% ipython --no-banner

In [1]: import numpy as np

In [2]: np.set_printoptions(precision=2, suppress=True, linewidth=200)

In [3]: J = np.loadtxt("sample1.csv", delimiter=",")

In [4]: J
Out[4]: 
array([[-2.69, -4.19,  7.03],
       [ 0.3 ,  0.51, -0.98],
       [-4.03, -6.14, 10.22],
       [ 0.3 ,  0.63, -1.19],
       [-1.63, -2.35,  3.93],
       [ 2.06,  2.81, -4.7 ],
       [-2.82, -4.33,  7.24],
       [-3.54, -5.48,  9.08],
       [-1.93, -2.87,  4.9 ],
       [ 0.94,  1.66, -2.71],
       [-2.21, -3.37,  5.63],
       [-2.89, -4.35,  7.15],
       [ 0.49,  0.78, -1.04],
       [ 2.83,  4.35, -7.04],
       [-1.28, -1.8 ,  3.2 ],
       [-2.1 , -3.46,  5.82],
       [-2.92, -4.61,  7.65],
       [ 1.43,  1.96, -3.59],
       [ 3.06,  4.49, -7.5 ],
       [-2.28, -3.04,  5.46],
       [-0.42, -0.69,  1.2 ]])

In [5]: x = np.array([3, 0, 2])

In [6]: y = J @ x

In [7]: try:
   ...:     np.linalg.solve(J, y)
   ...: except np.linalg.LinAlgError as e:
   ...:     print(e)
   ...: 
Last 2 dimensions of the array must be square

In [8]: np.round(np.linalg.solve(J.T @ J, J.T @ y), 2) + 0
Out[8]: array([3., 0., 2.])

In [9]: np.round(np.linalg.pinv(J) @ J, 2) + 0
Out[9]: 
array([[1., 0., 0.],
       [0., 1., 0.],
       [0., 0., 1.]])

In [10]: rng = np.random.default_rng(837)

In [11]: y = y + 0.1 * rng.normal(size=21)

In [12]: y
Out[12]: array([ 6.04, -1.07,  8.32, -1.53,  2.99, -3.29,  5.89,  7.65,  4.11, -2.74,  4.79,  5.62, -0.46, -5.53,  2.69,  5.39,  6.5 , -2.96, -5.9 ,  4.11,  1.24])

In [13]: b, *_ = np.linalg.lstsq(J, y)

In [14]: b.round()
Out[14]: array([3., 0., 2.])

In [15]: round(float(np.linalg.norm(y - J @ b)), 2)
Out[15]: 0.34

In [16]: [round(float(np.linalg.norm(np.linalg.solve(J.T @ J + lam * np.eye(3), J.T @ y))), 2) for lam in (0, 1, 10, 100)]
Out[16]: [3.89, 0.86, 0.66, 0.61]

In [17]: Uu, sv, Vh = np.linalg.svd(J)

In [18]: np.argmax(sv[:-1] / (sv[1:] + 1e-6)) + 1
Out[18]: np.int64(1)

In [19]: sv
Out[19]: array([32.46,  0.43,  0.35])

In [20]: other = Uu[:, :1] @ np.diag(sv[:1]) @ Vh[:1]

In [21]: round(float(np.linalg.norm(J - other, 2)), 2), round(float(sv[1]), 2)
Out[21]: (0.43, 0.43)

In [22]: np.round(np.linalg.norm(J - other) / np.linalg.norm(J), 2)
Out[22]: np.float64(0.02)

In [23]: np.linalg.matrix_rank(J, rtol=0.05)
Out[23]: np.int64(1)

In [24]: mat = np.load("case5.npy")

In [25]: mat
Out[25]: 
array([[ 2,  0,  0,  0,  0,  0],
       [ 0, -3,  0,  0,  0,  0],
       [-2,  2,  0,  0,  0,  0],
       [ 0,  0,  2,  0,  0,  0],
       [ 0,  0,  0, -3,  0,  0],
       [ 0,  0, -2,  2,  0,  0],
       [ 0,  0,  0,  0,  2,  0],
       [ 0,  0,  0,  0,  0, -3],
       [ 0,  0,  0,  0, -2,  2]])

In [26]: other = np.c_[mat[:, :1] @ np.array([[3]]), np.array([-5, 3, 3, -2, 2, 4, 5, -5, -5])]

In [27]: other
Out[27]: 
array([[ 6, -5],
       [ 0,  3],
       [-6,  3],
       [ 0, -2],
       [ 0,  2],
       [ 0,  4],
       [ 0,  5],
       [ 0, -5],
       [ 0, -5]])

In [28]: np.linalg.matrix_rank(np.c_[mat, other])
Out[28]: np.int64(7)

In [29]: hat = mat @ np.linalg.solve(mat.T @ mat, mat.T)

In [30]: np.diag(hat)
Out[30]: array([0.59, 0.82, 0.59, 0.59, 0.82, 0.59, 0.59, 0.82, 0.59])

In [31]: hat @ mat[:, 5]
Out[31]: array([ 0.,  0.,  0.,  0.,  0.,  0.,  0., -3.,  2.])

In [32]: x = np.array([3, 3, 4, 3, 2, 2])

In [33]: y = mat @ x

In [34]: np.linalg.lstsq(mat, y)[0]
Out[34]: array([3., 3., 4., 3., 2., 2.])

In [35]: y
Out[35]: array([ 6, -9,  0,  8, -9, -2,  4, -6,  0])

In [36]: y = y + 0.02 * rng.normal(size=9)

In [37]: y.round(2) + 0
Out[37]: array([ 6.02, -8.98,  0.02,  8.01, -8.99, -2.  ,  4.02, -6.  ,  0.  ])

In [38]: b, *_ = np.linalg.lstsq(mat, y)

In [39]: [round(float(np.linalg.norm(np.linalg.solve(mat.T @ mat + lam * np.eye(6), mat.T @ y))), 2) for lam in (0, 1, 10, 100)]
Out[39]: [7.14, 6.12, 2.72, 0.43]

In [40]: O, vecs = np.linalg.qr(mat[:, :5])[0], np.linalg.qr(mat[:, 5:])[0]

In [41]: sv = np.linalg.svd(O.T @ vecs, compute_uv=False)

In [42]: np.round(np.linalg.norm(O @ O.T - vecs @ vecs.T, 2), 2)
Out[42]: np.float64(1.0)

In [43]: (sv > 0.9).sum()
Out[43]: np.int64(0)

In [44]: sv
Out[44]: array([0.39])

In [45]: data = np.load("run6.npy")

In [46]: data
Out[46]: 
array([[-0.15,  0.  ,  1.25],
       [ 0.03,  0.  , -0.25],
       [ 0.18,  0.  , -1.5 ]])

In [47]: data.shape
Out[47]: (3, 3)

In [48]: np.count_nonzero(data)
Out[48]: np.int64(6)

In [49]: np.round(np.linalg.svd(data, compute_uv=False), 2) + 0
Out[49]: array([1.98, 0.  , 0.  ])

In [50]: data.sum(axis=0)
Out[50]: array([ 0.06,  0.  , -0.5 ])

In [51]: K = np.array([[2, 1, -2, 1], [2, 0, 1, -2], [0, -1, 2, 1], [0, 1, -3, 3]])

In [52]: r0 = np.array([-2, 1])

In [53]: np.polyval(r0, K[1])
Out[53]: array([-3,  1, -1,  5])

In [54]: np.correlate(K[1], K[3], "full")
Out[54]: array([ 6, -6,  5, -9,  7, -2,  0])

In [55]: np.cross(K[1, :3], K[3, :3])
Out[55]: array([-1,  6,  2])

In [56]: w1 = np.array([[3, -2, 2, 1, 1, -3],
    ...:     [0, 2, -2, 0, -1, -2],
    ...:     [3, 0, 2, 0, -3, 1],
    ...:     [1, -1, 0, 0, 0, -1],
    ...:     [1, -3, -1, 3, 2, 0],
    ...:     [2, 0, 3, -2, 0, -3]])

In [57]: b = np.array([-2, -1, 2, 2, 2, 1])

In [58]: H = np.maximum(mat @ w1 + b, 0)

In [59]: H
Out[59]: 
array([[ 4,  0,  6,  4,  4,  0],
       [ 0,  0,  8,  2,  5,  7],
       [ 0,  7,  0,  0,  0,  3],
       [ 4,  0,  6,  2,  0,  3],
       [ 0,  2,  2,  2,  2,  4],
       [ 0,  0,  0,  2,  8,  0],
       [ 0,  0,  0,  8,  6,  1],
       [ 0,  0,  0,  8,  2, 10],
       [ 0,  5, 10,  0,  0,  0]])

In [60]: np.linalg.matrix_rank(H)
Out[60]: np.int64(6)

In [61]: (H > 0).mean(axis=0)
Out[61]: array([0.22, 0.33, 0.56, 0.78, 0.67, 0.67])

In [62]: Z = np.array([[0, 0, -1],
    ...:     [-1, 0, 0],
    ...:     [0, 1, 0],
    ...:     [2, 2, 2],
    ...:     [0, 0, -1],
    ...:     [1, -2, -2]])

In [63]: H @ Z
Out[63]: 
array([[  8,  14,   0],
       [ 11,  -2, -15],
       [ -4,  -6,  -6],
       [  7,   4,  -6],
       [  6,  -2,  -6],
       [  4,   4,  -4],
       [ 17,  14,   8],
       [ 26,  -4,  -6],
       [ -5,  10,   0]])

In [64]: (H @ Z).round(6).argmax(axis=1)
Out[64]: array([1, 0, 0, 0, 0, 0, 0, 0, 1])

In [65]: other = K + rng.integers(-2, 3, (4, 3)) @ rng.integers(-2, 3, (3, 4))

In [66]: other
Out[66]: 
array([[ 3, -1, -3, -3],
       [ 0, -1,  2,  1],
       [ 1, -1,  8,  5],
       [ 2, -3, -5, -5]])

In [67]: other - K
Out[67]: 
array([[ 1, -2, -1, -4],
       [-2, -1,  1,  3],
       [ 1,  0,  6,  4],
       [ 2, -4, -2, -8]])

In [68]: np.linalg.matrix_rank(other - K, tol=1e-8)
Out[68]: np.int64(3)

In [69]: other = mat / np.sqrt((mat ** 2).mean(axis=1, keepdims=True))

In [70]: np.linalg.matrix_rank(mat - mat.mean(axis=1, keepdims=True))
Out[70]: np.int64(5)

In [71]: other[7]
Out[71]: array([ 0.  ,  0.  ,  0.  ,  0.  ,  0.  , -2.45])

In [72]: arr = np.array([[2.4, 0.31, 0.18],
    ...:     [2.12, 0.4, 0.24],
    ...:     [4.7, 0.61, 0.31],
    ...:     [1.82, 0.27, -0.35],
    ...:     [-3.18, -0.62, -0.15],
    ...:     [3.6, 0.38, 0.41],
    ...:     [1.83, 0.15, 0.78],
    ...:     [2.27, 0.24, 0.32],
    ...:     [-3.21, -0.45, -0.29],
    ...:     [-4.55, -0.46, -0.52]])

In [73]: # column 0 is much longer than the rest

In [74]: d = np.linalg.norm(arr[:, None] - arr[None], axis=-1)

In [75]: np.linalg.matrix_rank(d ** 2)
Out[75]: np.int64(5)

In [76]: np.linalg.norm(arr, axis=1)
Out[76]: array([2.43, 2.17, 4.75, 1.87, 3.24, 3.64, 1.99, 2.3 , 3.25, 4.6 ])

In [77]: d[2]
Out[77]: array([2.32, 2.59, 0.  , 2.97, 7.99, 1.13, 2.94, 2.46, 8.  , 9.35])

In [78]: d[:5, :5]
Out[78]: 
array([[0.  , 0.3 , 2.32, 0.79, 5.67],
       [0.3 , 0.  , 2.59, 0.67, 5.41],
       [2.32, 2.59, 0.  , 2.97, 7.99],
       [0.79, 0.67, 2.97, 0.  , 5.08],
       [5.67, 5.41, 7.99, 5.08, 0.  ]])

In [79]: np.linalg.norm(arr - arr.mean(axis=0), axis=1)
Out[79]: array([1.64, 1.38, 3.96, 1.15, 4.03, 2.85, 1.26, 1.52, 4.04, 5.39])

In [80]: d.mean(axis=1).argmax()
Out[80]: np.int64(9)

In [81]: np.flatnonzero(d[2] < d.mean() / 2)
Out[81]: array([2, 5])

In [82]: M = np.array([[-3, -1, 1], [8, 2, -8], [-4, -5, 7], [2, 6, 4]])

In [83]: M
Out[83]: 
array([[-3, -1,  1],
       [ 8,  2, -8],
       [-4, -5,  7],
       [ 2,  6,  4]])

In [84]: x = np.array([1, 2, 2])

In [85]: M @ np.eye(3)[0]
Out[85]: array([-3.,  8., -4.,  2.])

In [86]: (M * x).sum(axis=1)
Out[86]: array([-3, -4,  0, 22])

In [87]: feats = np.array([[-0.2, -1.2, -0.2],
    ...:     [0.4, -0.1, -0.1],
    ...:     [-2.3, -1.2, -0.7],
    ...:     [-1.1, 0.1, -0.5],
    ...:     [0.1, 0.0, 1.9],
    ...:     [-0.7, -0.5, 2.6],
    ...:     [0.4, 0.5, -0.4],
    ...:     [0.5, 0.3, -0.6],
    ...:     [-2.4, -0.1, -0.9],
    ...:     [-0.5, 1.2, 0.5],
    ...:     [-1.5, -0.2, 0.5],
    ...:     [0.0, 0.0, -0.4],
    ...:     [-0.4, 0.1, -1.6],
    ...:     [2.5, -0.2, -1.4],
    ...:     [-0.3, -1.1, -0.6],
    ...:     [-0.5, -0.1, 0.4],
    ...:     [0.8, 1.0, -0.5],
    ...:     [0.3, 0.7, -1.0],
    ...:     [0.4, -1.2, 0.7],
    ...:     [0.1, 0.4, 0.7],
    ...:     [-0.7, -0.7, 1.2],
    ...:     [0.0, -1.8, -0.9],
    ...:     [1.6, 0.3, 0.3]])

In [88]: feats[:, 1] = 3 * feats[:, 0] + 0.05 * rng.normal(size=23)

In [89]: feats
Out[89]: 
array([[-0.2 , -0.52, -0.2 ],
       [ 0.4 ,  1.25, -0.1 ],
       [-2.3 , -6.92, -0.7 ],
       [-1.1 , -3.33, -0.5 ],
       [ 0.1 ,  0.3 ,  1.9 ],
       [-0.7 , -2.12,  2.6 ],
       [ 0.4 ,  1.3 , -0.4 ],
       [ 0.5 ,  1.44, -0.6 ],
       [-2.4 , -7.34, -0.9 ],
       [-0.5 , -1.47,  0.5 ],
       [-1.5 , -4.38,  0.5 ],
       [ 0.  ,  0.08, -0.4 ],
       [-0.4 , -1.17, -1.6 ],
       [ 2.5 ,  7.49, -1.4 ],
       [-0.3 , -0.94, -0.6 ],
       [-0.5 , -1.52,  0.4 ],
       [ 0.8 ,  2.43, -0.5 ],
       [ 0.3 ,  0.76, -1.  ],
       [ 0.4 ,  1.14,  0.7 ],
       [ 0.1 ,  0.31,  0.7 ],
       [-0.7 , -2.12,  1.2 ],
       [ 0.  ,  0.12, -0.9 ],
       [ 1.6 ,  4.8 ,  0.3 ]])

In [90]: round(feats[16] @ feats[15], 2)
Out[90]: np.float64(-4.29)

In [91]: np.round(np.linalg.norm(feats[16] - feats[15]), 2)
Out[91]: np.float64(4.25)

In [92]: np.round(np.linalg.norm(feats[16], 1), 2), round(float(np.linalg.norm(feats[16], np.inf)), 2)
Out[92]: (np.float64(3.73), 2.43)

In [93]: round(float(np.linalg.norm(feats, 1)), 2), round(np.linalg.norm(feats, np.inf), 2)
Out[93]: (53.24, np.float64(11.39))
